$ python -q
>>> import numpy as np
>>> np.set_printoptions(suppress=True, linewidth=160)
>>> A2 = np.array([[2, 2, 2, 0], [1, 2, 1, 2], [2, 0, 2, 1], [0, 0, 2, 1]])
>>> W0 = A2.T @ A2
>>> W0
array([[ 9,  6,  9,  4],
       [ 6,  8,  6,  4],
       [ 9,  6, 13,  6],
       [ 4,  4,  6,  6]])
>>> # symmetric, so the eigenvalues are real
>>> print(np.round(np.linalg.eigvals(W0).sum().real, 3))
36.0
>>> round(float(np.linalg.det(2 * W0)), 3), np.round(np.linalg.det(W0), 3)
(6400.0, np.float64(400.0))
>>> x = np.ones(4)
>>> for _ in range(5):
...     x = W0 @ x
...     x /= np.linalg.norm(x)
...     print(round(x @ W0 @ x, 3))
... 
27.628
27.645
27.645
27.645
27.645
>>> round(np.linalg.eigvalsh(W0)[-1], 3)
np.float64(27.645)
>>> vals, evecs = np.linalg.eig(W0)
>>> round(float(np.prod(vals)), 3)
400.0
>>> vals.round(3)
array([27.645,  1.117,  3.237,  4.   ])
>>> np.round(np.sort(np.linalg.eigvals(np.linalg.inv(W0))), 3)
array([0.036, 0.25 , 0.309, 0.895])
>>> Uu, s, Vh = np.linalg.svd(W0, full_matrices=False)
>>> np.round(Vh @ Vh.T, 3) + 0
array([[1., 0., 0., 0.],
       [0., 1., 0., 0.],
       [0., 0., 1., 0.],
       [0., 0., 0., 1.]])
>>> np.allclose(Uu * s @ Vh, W0)
True
>>> np.round(np.sqrt((s ** 2).sum()), 3), round(float(np.linalg.norm(W0)), 3)
(np.float64(28.142), 28.142)
>>> s.round(3)
array([27.645,  4.   ,  3.237,  1.117])
>>> print(np.round(s / s[0], 3))
[1.    0.145 0.117 0.04 ]
>>> np.round(np.cumsum(s ** 2) / np.sum(s ** 2), 3)
array([0.965, 0.985, 0.998, 1.   ])
>>> mat = np.load("block7.npy")
>>> mat
array([[ 2, -1, -2, -3],
       [-1,  2, -1, -2],
       [-2, -1,  2, -1],
       [-3, -2, -1,  2]])
>>> # equal to its transpose
>>> A2 = mat / np.linalg.norm(mat, axis=1, keepdims=True)
>>> cov = A2 @ A2.T
>>> (cov - 2 * np.eye(4)).round(6).argmax(axis=1)
array([1, 0, 3, 2])
>>> print(cov.round(3) + 0)
[[ 1.     0.298 -0.298 -0.444]
 [ 0.298  1.     0.    -0.298]
 [-0.298  0.     1.     0.298]
 [-0.444 -0.298  0.298  1.   ]]
>>> cov[3].round(3)
array([-0.444, -0.298,  0.298,  1.   ])
>>> np.round(np.degrees(np.arccos(np.clip(cov[3, 0], -1, 1))), 3)
np.float64(116.388)
>>> np.round(np.linalg.det(mat.T), 3)
np.float64(-140.0)
>>> np.einsum("ij,ji->", mat, mat)
np.int64(56)
>>> np.einsum("ii->", mat)
np.int64(8)
>>> print(np.round(np.linalg.eigvals(mat), 3))
[-3.162  5.414  3.162  2.586]
>>> print(round(float(np.linalg.det(mat[::-1])), 3))
-140.0
>>> q = mat.astype(float).copy()
>>> for j in range(4):
...     q[:, j] -= q[:, :j] @ (q[:, :j].T @ q[:, j])
...     q[:, j] /= np.linalg.norm(q[:, j])
... 
>>> np.round(q.T @ q, 3) + 0
array([[1., 0., 0., 0.],
       [0., 1., 0., 0.],
       [0., 0., 1., 0.],
       [0., 0., 0., 1.]])
>>> J = np.loadtxt("arr.csv", delimiter=",")
>>> J.round(3)
array([[ 0.024,  0.152, -0.016],
       [ 0.152,  0.965, -0.102],
       [-0.016, -0.102,  0.011]])
>>> # row 1 is much longer than the rest
>>> np.unravel_index(np.abs(J).argmax(), J.shape)
(np.int64(1), np.int64(1))
>>> np.round(J - J[0], 3)
array([[ 0.   ,  0.   ,  0.   ],
       [ 0.128,  0.813, -0.086],
       [-0.04 , -0.254,  0.027]])
>>> print(np.round(np.abs(J).max(), 3))
0.965
>>> np.round(np.linalg.norm(J), 3)
np.float64(1.0)
>>> np.round(J.sum(axis=0), 3)
array([ 0.16 ,  1.016, -0.107])
>>> Uu, s, Vh = np.linalg.svd(J)
>>> s.round(3) + 0
array([1., 0., 0.])
>>> A2 = Uu[:, :1] @ np.diag(s[:1]) @ Vh[:1]
>>> round(np.linalg.norm(J - A2) / np.linalg.norm(J), 3)
np.float64(0.0)
>>> print(A2.round(3))
[[ 0.024  0.152 -0.016]
 [ 0.152  0.965 -0.102]
 [-0.016 -0.102  0.011]]
>>> print(round(np.abs(J - A2).max(), 3))
0.0
>>> Uu, s, Vh = np.linalg.svd(J)
>>> evecs = Vh[:(s > 1e-8).sum()]
>>> rng = np.random.default_rng(6075)
>>> x = J[2] + 5 * J[1] + rng.integers(2) * np.eye(3)[2]
>>> x.round(3)
array([0.746, 4.725, 0.503])
>>> np.linalg.matrix_rank(np.vstack([J, x]))
np.int64(2)
>>> np.round(np.linalg.norm(x - evecs.T @ evecs @ x), 3)
np.float64(0.995)
>>> np.round(np.diag(evecs.T @ evecs), 3)
array([0.024, 0.965, 0.011])
>>> print(np.round(evecs.T @ evecs, 3))
[[ 0.024  0.152 -0.016]
 [ 0.152  0.965 -0.102]
 [-0.016 -0.102  0.011]]
>>> x = np.array([-5, 0, 0])
>>> round((x - J @ x) @ (J @ x), 3)
np.float64(-0.0)
>>> np.round(J @ J @ x, 3)
array([-0.12 , -0.762,  0.08 ])
>>> np.round(np.trace(J), 3)
np.float64(1.0)
>>> print(np.round(np.eye(3) - J, 3))
[[ 0.976 -0.152  0.016]
 [-0.152  0.035  0.102]
 [ 0.016  0.102  0.989]]
>>> np.round(np.linalg.eigvalsh(2 * J - np.eye(3)), 3)
array([-1., -1.,  1.])
